$ python3 -q
>>> import numpy as np
>>> np.set_printoptions(suppress=True, linewidth=120)
>>> def rnd(a):
...     return np.round(a, 2) + 0
... 
>>> rng = np.random.default_rng(550)
>>> m1 = (rng.random((6, 6)) < 0.3) + np.eye(6)
>>> m1 /= m1.sum(axis=1, keepdims=True)
>>> rnd(m1)
array([[1.  , 0.  , 0.  , 0.  , 0.  , 0.  ],
       [0.  , 0.5 , 0.  , 0.  , 0.5 , 0.  ],
       [0.  , 0.33, 0.67, 0.  , 0.  , 0.  ],
       [0.  , 0.  , 0.  , 1.  , 0.  , 0.  ],
       [0.25, 0.  , 0.25, 0.  , 0.25, 0.25],
       [0.  , 0.  , 0.  , 0.  , 0.5 , 0.5 ]])
>>> r0, r1 = m1[4], m1[2]
>>> print(rnd(r0 @ r1))
0.17
>>> pr = (r0 @ r1) / (r0 @ r0) * r0
>>> rnd(r1 - pr)
array([-0.17,  0.33,  0.5 ,  0.  , -0.17, -0.17])
>>> print(np.linalg.matrix_rank(np.outer(r0, r1)))
1
>>> rnd(pr)
array([0.17, 0.  , 0.17, 0.  , 0.17, 0.17])
>>> z = rng.permutation(6)
>>> A2 = m1[:, z] * rng.choice([-1, 1], 6)
>>> rnd(A2)
array([[-1.  ,  0.  ,  0.  ,  0.  ,  0.  ,  0.  ],
       [ 0.  ,  0.  ,  0.5 , -0.5 ,  0.  ,  0.  ],
       [ 0.  ,  0.67,  0.33,  0.  ,  0.  ,  0.  ],
       [ 0.  ,  0.  ,  0.  ,  0.  , -1.  ,  0.  ],
       [-0.25,  0.25,  0.  , -0.25,  0.  ,  0.25],
       [ 0.  ,  0.  ,  0.  , -0.5 ,  0.  ,  0.5 ]])
>>> U, _, Vh = np.linalg.svd(m1.T @ A2)
>>> z
array([0, 2, 1, 4, 3, 5])
>>> print(rnd(U @ Vh))
[[-1.  0.  0.  0.  0.  0.]
 [ 0.  0.  1.  0.  0.  0.]
 [ 0.  1.  0.  0.  0.  0.]
 [ 0.  0.  0.  0. -1.  0.]
 [ 0.  0.  0. -1.  0.  0.]
 [ 0.  0.  0.  0.  0.  1.]]
>>> rnd(np.linalg.lstsq(m1, A2)[0])
array([[-1.,  0.,  0.,  0.,  0.,  0.],
       [ 0.,  0.,  1.,  0.,  0.,  0.],
       [ 0.,  1.,  0.,  0.,  0.,  0.],
       [ 0.,  0.,  0.,  0., -1.,  0.],
       [ 0.,  0.,  0., -1.,  0.,  0.],
       [ 0.,  0.,  0.,  0.,  0.,  1.]])
>>> rnd(np.linalg.det(m1))
np.float64(0.02)
>>> np.flatnonzero(np.linalg.matrix_power((m1 != 0) + (m1.T != 0) + np.eye(6), 6)[4])
array([0, 1, 2, 4, 5])
>>> (np.linalg.matrix_power((m1 != 0) + (m1.T != 0) + np.eye(6), 6) > 0).astype(int)
array([[1, 1, 1, 0, 1, 1],
       [1, 1, 1, 0, 1, 1],
       [1, 1, 1, 0, 1, 1],
       [0, 0, 0, 1, 0, 0],
       [1, 1, 1, 0, 1, 1],
       [1, 1, 1, 0, 1, 1]])
>>> F = np.loadtxt("layer3.csv", delimiter=",")
>>> F
array([[-20.41,  -8.33,  -3.45,  -2.52, -13.26,  11.71,  -2.26, -13.01,  -4.36],
       [-18.04,  -9.33,  -4.87,  -1.63, -12.86,  11.85,  -3.56, -13.11,  -1.83],
       [-21.73,  -7.42,  -4.28,  -3.81, -13.24,  12.06,  -2.48, -13.41,  -3.2 ],
       [ -0.75,  11.64,  11.41,   6.84, -10.71,   1.91,   5.84,  -8.29,  -2.01],
       [-21.99,  -8.61,  -5.15,  -2.6 , -10.78,  11.68,  -2.04, -14.64,  -2.98],
       [ -0.23,  13.72,   9.88,   6.35,  -9.18,   2.41,   4.16,  -9.29,  -3.07],
       [-22.79,  -9.39,  -3.43,  -0.92, -12.97,  13.88,  -3.26, -14.76,  -3.89],
       [-20.57,  -6.78,  -4.11,  -1.79, -13.53,  13.75,  -2.47, -12.98,  -3.02],
       [-21.11,  -7.56,  -2.88,  -2.06, -12.3 ,  12.63,  -2.32, -15.29,  -2.01],
       [  1.  ,  12.41,  11.8 ,   5.2 ,  -8.88,   1.53,   4.5 ,  -8.74,  -0.25],
       [ -0.25,  13.42,  10.36,   7.27,  -7.43,   1.36,   6.55,  -8.9 ,  -1.62],
       [  0.08,  14.66,  12.52,   3.86,  -9.  ,   1.69,   4.68, -10.67,  -1.2 ],
       [-20.51,  -7.82,  -5.05,  -1.18, -13.31,  10.57,  -3.  , -15.21,  -1.95],
       [  1.85,  14.16,  10.8 ,   3.98, -10.86,   1.67,   6.29, -11.61,  -1.12],
       [-18.94,  -8.26,  -3.97,  -1.59, -12.33,  12.83,  -1.11, -11.62,  -0.52],
       [ -1.6 ,  14.29,  10.75,   3.59, -11.12,   3.  ,   5.44, -10.01,  -2.14],
       [-20.86,  -8.66,  -4.63,  -2.67, -11.76,  12.66,  -3.41, -13.4 ,  -1.88],
       [-20.16,  -9.27,  -5.74,  -1.14, -12.39,   9.63,  -1.71, -16.03,  -4.1 ],
       [  1.74,  12.92,  10.85,   5.8 , -10.03,   0.92,   4.48,  -8.99,  -3.7 ],
       [-21.89,  -8.75,  -3.99,  -2.63, -11.84,  13.86,  -3.14, -12.93,  -2.31],
       [-20.95,  -6.75,  -4.04,  -3.72, -11.38,  11.03,  -2.25, -14.31,  -2.05],
       [ -1.13,  12.48,   8.14,   6.15,  -9.73,   2.23,   4.89,  -9.8 ,  -1.33],
       [-22.28,  -7.33,  -4.1 ,  -0.93, -12.73,  12.77,  -2.57, -15.4 ,  -2.7 ],
       [-20.74,  -7.91,  -3.98,  -2.18, -13.63,  12.74,  -3.22, -12.36,  -1.51],
       [ -1.16,  13.19,  12.51,   6.2 , -10.64,   2.5 ,   4.84, -10.11,  -2.95],
       [-22.65,  -7.42,  -5.45,  -1.3 , -13.84,  10.88,  -2.63, -13.98,  -4.58],
       [-22.12,  -8.88,  -3.26,  -2.48, -13.51,  12.41,  -1.99, -15.84,  -2.19],
       [-21.07,  -7.11,  -2.82,   0.06, -12.38,  12.27,  -2.11, -14.44,  -3.2 ],
       [ -2.82,  11.72,  10.04,   4.51,  -9.2 ,   0.16,   4.99,  -9.57,  -1.98],
       [-22.2 ,  -7.33,  -2.03,  -3.19, -10.85,  13.04,  -2.99, -13.17,  -4.13]])
>>> basis = F[[8, 13]].astype(float)
>>> for _ in range(7):
...     z = np.linalg.norm(F[:, None] - basis, axis=-1).argmin(axis=1)
...     basis = np.array([F[z == j].mean(axis=0) for j in range(2)])
... 
>>> z
array([0, 0, 0, 1, 0, 1, 0, 0, 0, 1, 1, 1, 0, 1, 0, 1, 0, 0, 1, 0, 0, 1, 0, 0, 1, 0, 0, 0, 1, 0])
>>> print(np.abs(basis[1] - basis[0]).argmax())
1
>>> print(np.bincount(z))
[19 11]
